>>> import numpy as np
>>> np.set_printoptions(precision=2, suppress=True, linewidth=160, legacy="1.25")
>>> F = np.load("data.npy")
>>> print(F)
[[-2  0  0]
 [ 0  2  0]
 [ 0 -1  0]]
>>> U, sigma, vt = np.linalg.svd(F)
>>> print(sigma)
[2.24 2.   0.  ]
>>> other = U[:, :2] @ np.diag(sigma[:2]) @ vt[:2]
>>> print(round(np.linalg.norm(F - other) / np.linalg.norm(F), 2))
0.0
>>> print(round(np.linalg.norm(F - other, 2), 2), sigma[2])
0.0 0.0
>>> print(other)
[[-2.  0.  0.]
 [ 0.  2.  0.]
 [ 0. -1.  0.]]
>>> W = np.array([[1, 1], [0, 1], [0, 1]])
>>> coef = np.array([0, 1])
>>> hid = np.maximum(other @ W + coef, 0)
>>> print(np.linalg.matrix_rank(hid))
1
>>> print((hid > 0).astype(int))
[[0 0]
 [0 1]
 [0 0]]
>>> basis = np.array([[-1, -3, -6], [-6, -4, -5]])
>>> print((hid @ basis).round(6).argmax(axis=1))
[0 1 0]
>>> print(W @ basis)
[[ -7  -7 -11]
 [ -6  -4  -5]
 [ -6  -4  -5]]
>>> arr = np.array([[-6.0, 0.0], [0.0, -4.0]])
>>> print(np.linalg.matrix_rank(F, rtol=0.1))
2
>>> print(np.linalg.cond(F) > 100)
True
>>> print(round(float(np.linalg.eigvalsh(arr).min()), 2))
-6.0
>>> print([round(float(np.linalg.det(arr[:i, :i])), 2) + 0 for i in range(1, 3)])
[-6.0, 24.0]
>>> print(arr.T @ arr)
[[36.  0.]
 [ 0. 16.]]
>>> print(arr[:, 0] @ arr[:, 1])
0.0
>>> print(np.linalg.pinv(arr))
[[-0.17  0.  ]
 [ 0.   -0.25]]
>>> print(np.linalg.norm(arr, axis=0))
[6. 4.]
>>> print(arr @ arr)
[[36.  0.]
 [ 0. 16.]]
>>> print(np.linalg.matrix_rank(arr - arr[0, 0] * np.eye(2)))
1
>>> print(np.sort(np.linalg.eigvals(arr)))
[-6. -4.]
>>> M = np.loadtxt("arr.csv", delimiter=",")
>>> print(M)
[[ 1. -1. -1.  1.  1. -1. -1.  1.]
 [ 1.  1.  1.  1.  1.  1.  1.  1.]
 [ 1. -1.  1. -1. -1.  1. -1.  1.]
 [ 1.  1. -1. -1.  1.  1. -1. -1.]]
>>> x0 = np.array([1, -2, 1, 3, 0, 1, -2, -1])
>>> h1 = np.maximum(M @ x0, 0)
>>> print(np.maximum(M @ (3 * x0), 0))
[15.  3.  9.  0.]
>>> print(M * (h1 > 1e-9)[:, None])
[[ 1. -1. -1.  1.  1. -1. -1.  1.]
 [ 1.  1.  1.  1.  1.  1.  1.  1.]
 [ 1. -1.  1. -1. -1.  1. -1.  1.]
 [ 0.  0. -0. -0.  0.  0. -0. -0.]]
>>> print(np.tanh(M @ x0))
[ 1.    0.76  1.   -0.76]
>>> print(M.T @ h1)
[ 9. -7. -1.  3.  3. -1. -7.  9.]
>>> ang = np.radians(36)
>>> R = np.eye(8)
>>> R[3, 3] = R[5, 5] = np.cos(ang)
>>> R[3, 5], R[5, 3] = -np.sin(ang), np.sin(ang)
>>> print(R)
[[ 1.    0.    0.    0.    0.    0.    0.    0.  ]
 [ 0.    1.    0.    0.    0.    0.    0.    0.  ]
 [ 0.    0.    1.    0.    0.    0.    0.    0.  ]
 [ 0.    0.    0.    0.81  0.   -0.59  0.    0.  ]
 [ 0.    0.    0.    0.    1.    0.    0.    0.  ]
 [ 0.    0.    0.    0.59  0.    0.81  0.    0.  ]
 [ 0.    0.    0.    0.    0.    0.    1.    0.  ]
 [ 0.    0.    0.    0.    0.    0.    0.    1.  ]]
>>> other = M @ R.T
>>> print(round(float(np.linalg.det(R)), 2), np.round(np.trace(R), 2))
1.0 7.62
>>> print(np.allclose(np.linalg.norm(M, axis=1), np.linalg.norm(other, axis=1)))
True
>>> W0 = np.array([[0, -3, 1], [-3, -1, 0], [2, 1, 0], [-3, 2, 3]])
>>> W0[:, 0] = 3 * W0[:, 1]
>>> print(W0)
[[-9 -3  1]
 [-3 -1  0]
 [ 3  1  0]
 [ 6  2  3]]
>>> r = np.linalg.matrix_rank(W0)
>>> print(r)
2
>>> null = np.linalg.svd(W0)[2][r:].T
>>> print([int(np.linalg.matrix_rank(W0[:, :j + 1])) for j in range(3)])
[1, 1, 2]
>>> print(np.linalg.matrix_rank(W0.T @ W0), np.linalg.matrix_rank(W0 @ W0.T))
2 2
>>> print(np.round(W0 @ null, 2) + 0)
[[0.]
 [0.]
 [0.]
 [0.]]
